$ python -q
>>> import numpy as np
>>> from numpy import linalg as LA
>>> np.set_printoptions(precision=4, suppress=True, linewidth=140)
>>> rd = lambda a: np.round(a, 4) + 0
>>> X = np.load("w.npy")
>>> X
array([[-1.    , -0.3   , -1.1   , -1.3   , -0.8   ,  0.9   ,  1.4   , -1.    ,  0.3   , -0.8   ],
       [ 1.3   ,  1.    ,  0.7   ,  0.5   ,  1.6   ,  1.8   ,  2.4   ,  0.9   , -0.4   , -0.3   ],
       [-1.7   , -2.3   , -0.4   , -0.2   , -0.1   ,  0.2   , -0.6   , -0.6   ,  1.7   , -0.5   ],
       [ 0.5005, -1.0186, -0.673 ,  1.032 , -1.9931,  0.0107,  0.411 , -1.2681, -0.5489, -0.7062],
       [ 0.4   ,  0.    , -0.7   , -0.5   , -0.4   , -1.3   , -1.3   ,  0.2   ,  0.1   ,  0.2   ],
       [ 0.5   ,  0.2   , -0.2   , -1.7   ,  0.5   , -0.5   , -1.4   ,  0.1   , -0.3   ,  0.7   ],
       [-0.4   , -0.1   ,  0.    ,  0.9   , -1.    ,  0.1   , -1.7   ,  0.    , -0.3   ,  1.    ],
       [ 0.1   , -0.4   ,  0.6   ,  1.6   ,  1.6   , -3.1   , -0.9   , -0.4   , -2.    , -0.6   ],
       [ 0.2   , -1.6   ,  1.6   ,  0.6   , -1.    , -0.9   ,  0.    , -0.2   , -1.2   ,  0.8   ],
       [ 0.4   , -1.2   , -0.5   ,  1.4   , -2.    , -0.6   ,  0.    , -1.5   , -0.4   , -0.3   ]])
>>> q, R = LA.qr(X)
>>> rd(q.T @ q)
array([[1., 0., 0., 0., 0., 0., 0., 0., 0., 0.],
       [0., 1., 0., 0., 0., 0., 0., 0., 0., 0.],
       [0., 0., 1., 0., 0., 0., 0., 0., 0., 0.],
       [0., 0., 0., 1., 0., 0., 0., 0., 0., 0.],
       [0., 0., 0., 0., 1., 0., 0., 0., 0., 0.],
       [0., 0., 0., 0., 0., 1., 0., 0., 0., 0.],
       [0., 0., 0., 0., 0., 0., 1., 0., 0., 0.],
       [0., 0., 0., 0., 0., 0., 0., 1., 0., 0.],
       [0., 0., 0., 0., 0., 0., 0., 0., 1., 0.],
       [0., 0., 0., 0., 0., 0., 0., 0., 0., 1.]])
>>> x0 = np.array([-5, 2, 8, 1, 3, -6, 6, -6, -4, 5])
>>> rd((X * x0).sum(axis=1))
array([ -4.3  ,   4.7  , -10.3  ,  -6.196,  -9.9  ,  -5.2  ,  -4.9  ,  30.5  ,  21.6  ,  -0.3  ])
>>> X @ np.eye(10)[8]
array([ 0.3   , -0.4   ,  1.7   , -0.5489,  0.1   , -0.3   , -0.3   , -2.    , -1.2   , -0.4   ])
>>> f = np.array([0, 2, 0, 1, 3, 0, 2, 0, 2, 0])
>>> Y = X + np.outer(f, np.eye(10)[3])
>>> Y
array([[-1.    , -0.3   , -1.1   , -1.3   , -0.8   ,  0.9   ,  1.4   , -1.    ,  0.3   , -0.8   ],
       [ 1.3   ,  1.    ,  0.7   ,  2.5   ,  1.6   ,  1.8   ,  2.4   ,  0.9   , -0.4   , -0.3   ],
       [-1.7   , -2.3   , -0.4   , -0.2   , -0.1   ,  0.2   , -0.6   , -0.6   ,  1.7   , -0.5   ],
       [ 0.5005, -1.0186, -0.673 ,  2.032 , -1.9931,  0.0107,  0.411 , -1.2681, -0.5489, -0.7062],
       [ 0.4   ,  0.    , -0.7   ,  2.5   , -0.4   , -1.3   , -1.3   ,  0.2   ,  0.1   ,  0.2   ],
       [ 0.5   ,  0.2   , -0.2   , -1.7   ,  0.5   , -0.5   , -1.4   ,  0.1   , -0.3   ,  0.7   ],
       [-0.4   , -0.1   ,  0.    ,  2.9   , -1.    ,  0.1   , -1.7   ,  0.    , -0.3   ,  1.    ],
       [ 0.1   , -0.4   ,  0.6   ,  1.6   ,  1.6   , -3.1   , -0.9   , -0.4   , -2.    , -0.6   ],
       [ 0.2   , -1.6   ,  1.6   ,  2.6   , -1.    , -0.9   ,  0.    , -0.2   , -1.2   ,  0.8   ],
       [ 0.4   , -1.2   , -0.5   ,  1.4   , -2.    , -0.6   ,  0.    , -1.5   , -0.4   , -0.3   ]])
>>> rd(LA.det(Y) / LA.det(X)), rd(1 + LA.solve(X, f)[3])
(np.float64(1.9339), np.float64(1.9339))
>>> LA.matrix_rank(LA.inv(Y) - LA.inv(X), tol=1e-8)
np.int64(1)
>>> arr = np.loadtxt("arr.csv", delimiter=",")
>>> rd(arr)
array([[0.4   , 0.    , 0.    , 0.2   , 0.    , 0.    , 0.    , 0.    , 0.    , 0.2   , 0.2   ],
       [0.    , 0.3333, 0.    , 0.    , 0.3333, 0.    , 0.    , 0.    , 0.    , 0.3333, 0.    ],
       [0.125 , 0.125 , 0.25  , 0.    , 0.125 , 0.    , 0.    , 0.125 , 0.125 , 0.125 , 0.    ],
       [0.    , 0.    , 0.2   , 0.4   , 0.2   , 0.    , 0.    , 0.2   , 0.    , 0.    , 0.    ],
       [0.1667, 0.    , 0.    , 0.1667, 0.1667, 0.    , 0.    , 0.1667, 0.1667, 0.1667, 0.    ],
       [0.    , 0.    , 0.    , 0.    , 0.    , 0.25  , 0.25  , 0.25  , 0.    , 0.25  , 0.    ],
       [0.1429, 0.1429, 0.1429, 0.    , 0.1429, 0.    , 0.1429, 0.    , 0.1429, 0.1429, 0.    ],
       [0.    , 0.    , 0.25  , 0.    , 0.25  , 0.25  , 0.    , 0.25  , 0.    , 0.    , 0.    ],
       [0.25  , 0.    , 0.    , 0.    , 0.    , 0.    , 0.    , 0.    , 0.5   , 0.25  , 0.    ],
       [0.3333, 0.    , 0.    , 0.    , 0.    , 0.    , 0.    , 0.    , 0.3333, 0.3333, 0.    ],
       [0.    , 0.    , 0.3333, 0.    , 0.    , 0.    , 0.    , 0.3333, 0.    , 0.    , 0.3333]])
>>> rd((arr + arr.T) / 2)
array([[0.4   , 0.    , 0.0625, 0.1   , 0.0833, 0.    , 0.0714, 0.    , 0.125 , 0.2667, 0.1   ],
       [0.    , 0.3333, 0.0625, 0.    , 0.1667, 0.    , 0.0714, 0.    , 0.    , 0.1667, 0.    ],
       [0.0625, 0.0625, 0.25  , 0.1   , 0.0625, 0.    , 0.0714, 0.1875, 0.0625, 0.0625, 0.1667],
       [0.1   , 0.    , 0.1   , 0.4   , 0.1833, 0.    , 0.    , 0.1   , 0.    , 0.    , 0.    ],
       [0.0833, 0.1667, 0.0625, 0.1833, 0.1667, 0.    , 0.0714, 0.2083, 0.0833, 0.0833, 0.    ],
       [0.    , 0.    , 0.    , 0.    , 0.    , 0.25  , 0.125 , 0.25  , 0.    , 0.125 , 0.    ],
       [0.0714, 0.0714, 0.0714, 0.    , 0.0714, 0.125 , 0.1429, 0.    , 0.0714, 0.0714, 0.    ],
       [0.    , 0.    , 0.1875, 0.1   , 0.2083, 0.25  , 0.    , 0.25  , 0.    , 0.    , 0.1667],
       [0.125 , 0.    , 0.0625, 0.    , 0.0833, 0.    , 0.0714, 0.    , 0.5   , 0.2917, 0.    ],
       [0.2667, 0.1667, 0.0625, 0.    , 0.0833, 0.125 , 0.0714, 0.    , 0.2917, 0.3333, 0.    ],
       [0.1   , 0.    , 0.1667, 0.    , 0.    , 0.    , 0.    , 0.1667, 0.    , 0.    , 0.3333]])
